$ ipython --no-banner

In [1]: import numpy as np

In [2]: import numpy.linalg as la

In [3]: np.set_printoptions(precision=3, suppress=True, linewidth=160, sign=" ")

In [4]: feats = np.load("x.npy")

In [5]: feats
Out[5]: 
array([[ 0.223,  0.771,  0.721,  0.446,  0.95 , -0.866,  0.682, -0.478, -0.009,  0.225,  0.49 ],
       [-0.074,  0.201, -1.169,  0.98 ,  0.636, -0.132, -0.041,  0.025,  0.503,  0.243, -0.944],
       [ 0.074,  1.174, -0.415, -1.143, -0.005,  0.11 ,  0.37 , -0.223, -0.582,  0.016, -0.775],
       [ 0.   ,  0.299,  0.361,  0.997, -0.049,  1.24 ,  0.222, -0.441, -0.868, -0.473, -0.16 ],
       [ 0.595, -0.413, -0.684, -0.144,  0.596,  0.457,  0.622,  0.746, -0.705,  0.702,  0.698],
       [ 1.338, -0.213, -0.168,  0.352, -0.638, -0.851,  0.112,  0.131, -0.525, -0.677, -0.344],
       [-0.372, -0.13 , -0.555,  0.081, -0.833,  0.015,  1.462, -0.469,  0.545, -0.208,  0.371],
       [-0.966, -0.195, -0.541, -0.08 ,  0.551, -0.552, -0.078,  0.175, -0.737, -1.182,  0.379],
       [-0.372, -0.608,  0.843, -0.083,  0.278, -0.074,  0.887,  0.845, -0.041, -0.069, -1.088],
       [-0.669,  0.734,  0.034,  0.612, -0.915, -0.469, -0.106,  0.887, -0.532,  0.686,  0.174],
       [-0.372, -0.847, -0.059, -0.014, -0.131, -0.467, -0.066, -1.097, -0.871,  0.893, -0.375]])

In [6]: u = np.array([1, 1, 0, 0, 2, 3, 2, 1, 1, 1, 2])

In [7]: B = feats + np.outer(u, np.eye(11)[6])

In [8]: B
Out[8]: 
array([[ 0.223,  0.771,  0.721,  0.446,  0.95 , -0.866,  1.682, -0.478, -0.009,  0.225,  0.49 ],
       [-0.074,  0.201, -1.169,  0.98 ,  0.636, -0.132,  0.959,  0.025,  0.503,  0.243, -0.944],
       [ 0.074,  1.174, -0.415, -1.143, -0.005,  0.11 ,  0.37 , -0.223, -0.582,  0.016, -0.775],
       [ 0.   ,  0.299,  0.361,  0.997, -0.049,  1.24 ,  0.222, -0.441, -0.868, -0.473, -0.16 ],
       [ 0.595, -0.413, -0.684, -0.144,  0.596,  0.457,  2.622,  0.746, -0.705,  0.702,  0.698],
       [ 1.338, -0.213, -0.168,  0.352, -0.638, -0.851,  3.112,  0.131, -0.525, -0.677, -0.344],
       [-0.372, -0.13 , -0.555,  0.081, -0.833,  0.015,  3.462, -0.469,  0.545, -0.208,  0.371],
       [-0.966, -0.195, -0.541, -0.08 ,  0.551, -0.552,  0.922,  0.175, -0.737, -1.182,  0.379],
       [-0.372, -0.608,  0.843, -0.083,  0.278, -0.074,  1.887,  0.845, -0.041, -0.069, -1.088],
       [-0.669,  0.734,  0.034,  0.612, -0.915, -0.469,  0.894,  0.887, -0.532,  0.686,  0.174],
       [-0.372, -0.847, -0.059, -0.014, -0.131, -0.467,  1.934, -1.097, -0.871,  0.893, -0.375]])

In [9]: round(la.det(B) / la.det(feats), 3), np.round(1 + la.solve(feats, u)[6], 3)
Out[9]: (np.float64(2.43), np.float64(2.43))

In [10]: la.matrix_rank(la.inv(B) - la.inv(feats), tol=1e-8)
Out[10]: np.int64(1)
